$ python -q
>>> import numpy as np
>>> from numpy import linalg as LA
>>> np.set_printoptions(suppress=True, linewidth=100)
>>> def rd(a):
...     return np.round(a, 2) + 0
... 
>>> mat = np.loadtxt("a.csv", delimiter=",")
>>> print(mat)
[[ 0.68  4.94 -0.28  0.26]
 [ 3.7   3.25  0.66  0.52]
 [-2.66 -1.25  3.43  2.14]
 [ 1.03  4.39 -0.35 -2.13]
 [ 2.83  1.13  2.    3.42]
 [-0.29  4.67  1.34 -1.17]
 [ 2.02  2.81  3.53  0.7 ]
 [ 3.99  2.19 -1.06 -1.78]
 [-1.94 -2.97  2.84  2.09]
 [-0.36 -2.46 -1.91 -3.89]
 [ 0.74 -2.76 -4.09  0.25]
 [-3.71 -0.7   0.47  3.24]
 [ 1.34  1.92  3.35  2.89]
 [-1.24  2.32  4.12 -1.06]
 [ 3.13  2.48  2.88 -0.87]
 [ 1.66  0.99  4.32 -1.61]
 [-2.35 -2.42  3.67 -0.46]
 [-0.05  1.72  0.72  4.64]
 [-3.73  0.19 -1.26 -3.08]]
>>> print(np.count_nonzero(mat))
76
>>> print(rd(mat.mean(axis=0)))
[0.25 1.08 1.28 0.22]
>>> np.zeros(19, 4)
Traceback (most recent call last):
  File "<python-input-8>", line 1, in <module>
    np.zeros(19, 4)
    ~~~~~~~~^^^^^^^
TypeError: Cannot interpret '4' as a data type
>>> out = np.array([[-1, 3], [-2, -2], [0, 1], [0, 2]])
>>> print(LA.matrix_rank(mat @ out))
2
>>> out @ mat
Traceback (most recent call last):
  File "<python-input-11>", line 1, in <module>
    out @ mat
    ~~~~^~~~~
ValueError: matmul: Input operand 1 has a mismatch in its core dimension 0, with gufunc signature (n?,k),(k,m?)->(n?,m?) (size 19 is different from 2)
>>> print(np.vstack([mat, out.T]).shape)
(21, 4)
>>> print(rd(np.einsum("ij,ij->i", mat, mat)))
[25.01 24.96 24.98 24.99 24.98 25.06 24.93 25.01 25.02 24.96 24.96 24.97 25.06 25.02 25.   24.99
 25.06 25.01 25.02]
>>> print(LA.matrix_rank(np.vstack([mat, out.T])))
4
>>> hat = mat @ LA.solve(mat.T @ mat, mat.T)
>>> print(rd(np.diag(hat)))
[0.24 0.15 0.18 0.2  0.21 0.24 0.14 0.18 0.18 0.21 0.19 0.26 0.15 0.23 0.18 0.27 0.24 0.27 0.3 ]
>>> print(rd(LA.eigvalsh(hat)))
[0. 0. 0. 0. 0. 0. 0. 0. 0. 0. 0. 0. 0. 0. 0. 1. 1. 1. 1.]
>>> idx = mat[:, 0] > np.median(mat[:, 0])
>>> u = mat[idx].mean(axis=0) - mat[~idx].mean(axis=0)
>>> print(idx.astype(int))
[0 1 0 1 1 0 1 1 0 0 1 0 1 0 1 1 0 0 0]
>>> print(np.argsort(-np.abs(u).round(6), kind="stable"))
[0 1 3 2]
>>> Xc = mat - mat.mean(axis=0)
>>> V = LA.svd(Xc)[2][:2]
>>> out = Xc - Xc @ V.T @ V
>>> print(rd(np.diag(V.T @ V)))
[0.42 0.57 0.52 0.48]
>>> print(rd(out.std(axis=0)))
[1.3  1.08 1.31 1.39]
>>> print(rd(np.cov(Xc @ V.T, rowvar=False)))
[[9.32 0.  ]
 [0.   7.11]]
>>> A = np.load("test13.npy")
>>> print(A)
[[ 3. -2.  0.  0.]
 [-2.  2. -2.  0.]
 [ 0. -2.  4. -2.]
 [ 0.  0. -2.  4.]]
>>> # symmetric, so the eigenvalues are real
>>> w, V = LA.eig(A)
>>> print(rd(np.sort(LA.eigvals(A @ A))))
[ 0.13  5.31 19.45 44.12]
>>> print(rd(np.sort(LA.eigvals(A.T))))
[-0.36  2.3   4.41  6.64]
>>> print(rd(A @ V[:, 0] - w[0] * V[:, 0]))
[0. 0. 0. 0.]
>>> M = np.array([[4, -1, -4], [-1, 4, 0], [-4, 0, -2]])
>>> # symmetric
>>> w, V = LA.eigh(M)
>>> print(np.unique(w.round(6) + 0, return_counts=True)[1])
[1 1 1]
>>> print(rd(np.abs(V[:, -1])))
[0.84 0.36 0.4 ]
>>> print(rd(w.sum()), np.trace(M))
6.0 6
>>> print(rd(V @ np.diag(w) @ V.T))
[[ 4. -1. -4.]
 [-1.  4.  0.]
 [-4.  0. -2.]]
>>> print(rd(V.T @ V))
[[1. 0. 0.]
 [0. 1. 0.]
 [0. 0. 1.]]
>>> print(rd(LA.eigvalsh(M + 5 * np.eye(3))))
[ 0.97  8.68 11.34]
>>> print(rd(LA.eigvalsh(M @ M)))
[13.55 16.2  40.25]
>>> print(rd(w))
[-4.03  3.68  6.34]
>>> print(rd(LA.svd(M, compute_uv=False)))
[6.34 4.03 3.68]
>>> def softmax(z):
...     e = np.exp(z - z.max(axis=-1, keepdims=True))
...     return e / e.sum(axis=-1, keepdims=True)
... 
>>> print(rd(softmax(M).sum(axis=1)))
[1. 1. 1.]
>>> print(rd(softmax(M[0] + 5)))
[0.99 0.01 0.  ]
>>> print(rd(softmax(10 * M[0])))
[1. 0. 0.]
>>> att = M @ M.T / np.sqrt(3)
>>> print(rd(softmax(att)[0] @ M))
[ 4. -1. -4.]
>>> print(rd(softmax(att + np.triu(np.full(att.shape, -np.inf), 1))))
[[1. 0. 0.]
 [0. 1. 0.]
 [0. 0. 1.]]
>>> vec = np.array([0, 3, -2])
>>> y = M @ vec
>>> print(y)
[ 5 12  4]
>>> print(rd(LA.solve(M, 4 * y)))
[ 0. 12. -8.]
>>> print(rd(LA.solve(M, M[:, 1])))
[0. 1. 0.]
>>> print(rd(LA.solve(M, y + M[:, 0])))
[ 1.  3. -2.]
>>> out = M / LA.norm(M, axis=1, keepdims=True)
>>> C2 = out @ out.T
>>> print(rd(C2[2]))
[-0.31  0.22  1.  ]
>>> print(rd(np.degrees(np.arccos(np.clip(C2[2, 1], -1, 1)))))
77.47
>>> print(rd(LA.norm(out, axis=1)))
[1. 1. 1.]
>>> print((C2 - 2 * np.eye(3)).round(6).argmax(axis=1))
[2 2 1]
>>> print(rd(C2))
[[ 1.   -0.34 -0.31]
 [-0.34  1.    0.22]
 [-0.31  0.22  1.  ]]
>>> print(np.count_nonzero(M))
7
>>> print(M.shape)
(3, 3)
>>> print(np.diff(M, axis=0))
[[-5  5  4]
 [-3 -4 -2]]
>>> print(np.unravel_index(np.abs(M).argmax(), M.shape))
(np.int64(0), np.int64(0))
>>> print(LA.matrix_rank(M))
3
>>> print(M.sum(axis=0))
[-1  3 -6]
>>> print(rd(LA.svd(M, compute_uv=False)))
[6.34 4.03 3.68]
>>> print(rd(LA.norm(M)))
8.37
>>> s = 10 * 0.2 ** np.arange(4)
>>> Q, _ = LA.qr(np.array([[0.2, 0.2, 0.4, 1.8],
...     [0.5, 0.2, -0.1, -0.1],
...     [-1.4, -0.1, 1.0, 1.3],
...     [-0.9, 0.0, 1.8, 3.2]]))
>>> rng = np.random.default_rng(983063)
>>> K = rng.normal(size=(27, 4)) * s @ Q
>>> print(rd(K))
[[  0.02   3.95   0.36  -5.92]
 [ -0.04  -1.9   -0.34   2.38]
 [  1.54   9.38   0.66 -11.11]
 [  1.95  10.74   1.1  -10.2 ]
 [  1.01   3.46   0.94  -0.02]
 [ -0.57  -3.48  -0.43   3.04]
 [ -1.33  -5.53  -0.51   4.03]
 [  0.67   8.11   1.14  -8.4 ]
 [ -1.18  -4.4   -0.18   4.38]
 [ -3.13 -11.62  -1.4    6.47]
 [  1.28   8.17   1.01  -7.54]
 [ -1.52  -7.61  -0.62   7.41]
 [ -1.83 -11.37  -1.12  12.21]
 [  1.69  10.82   0.56 -13.06]
 [  0.65   3.72   0.05  -5.2 ]
 [ -0.61  -7.64  -1.03   8.48]
 [  0.93   9.83   1.38 -10.2 ]
 [ -0.47   1.11  -0.27  -4.77]
 [  1.26  11.45   1.96  -9.26]
 [ -0.5    0.    -0.12  -2.26]
 [  0.67   3.99   0.25  -4.06]
 [  0.99   3.63   0.79  -0.89]
 [  0.69   8.71   1.4   -7.95]
 [  1.99  10.78   0.9  -10.41]
 [ -0.06   0.02   0.27   0.4 ]
 [  0.99   3.48   0.71  -0.4 ]
 [  0.08   5.87   0.52  -8.44]]
>>> W = np.array([[3, -2, 2], [1, -1, 2], [-1, -1, 1], [2, -3, 3]])
>>> c = np.array([-5, 0, -1])
>>> hid = np.maximum(K @ W + c, 0)
>>> print(rd((hid > 0).mean(axis=0)))
[0.11 0.56 0.33]
>>> print((hid > 0).astype(int))
[[0 1 0]
 [0 0 1]
 [0 1 0]
 [0 1 0]
 [1 0 1]
 [0 0 0]
 [0 0 0]
 [0 1 0]
 [0 0 1]
 [0 0 0]
 [0 1 0]
 [0 0 1]
 [1 0 1]
 [0 1 0]
 [0 1 0]
 [1 0 1]
 [0 1 0]
 [0 1 0]
 [0 1 0]
 [0 1 0]
 [0 1 0]
 [0 0 1]
 [0 1 0]
 [0 1 0]
 [0 0 1]
 [0 0 1]
 [0 1 0]]
>>> cent = np.array([[3, -3], [1, 2], [-2, -2]])
>>> print(W @ cent)
[[  3 -17]
 [ -2  -9]
 [ -6  -1]
 [ -3 -18]]
>>> Xc = K - K.mean(axis=0)
>>> Uu, s, VT = LA.svd(Xc, full_matrices=False)
>>> print(np.searchsorted(np.cumsum(s ** 2) / (s ** 2).sum(), 0.9) + 1)
1
>>> print((np.sign(Uu[:, 0]) == np.sign(Uu[0, 0])).astype(int))
[1 0 1 1 0 0 0 1 0 0 1 0 0 1 1 0 1 1 1 0 1 0 1 1 0 0 1]
>>> print(rd(np.abs(VT[-1])))
[0.51 0.33 0.78 0.17]
>>> print(rd(s))
[50.27  7.74  2.1   0.31]
>>> print(rd((s ** 2).sum() ** 2 / (s ** 4).sum()))
1.05
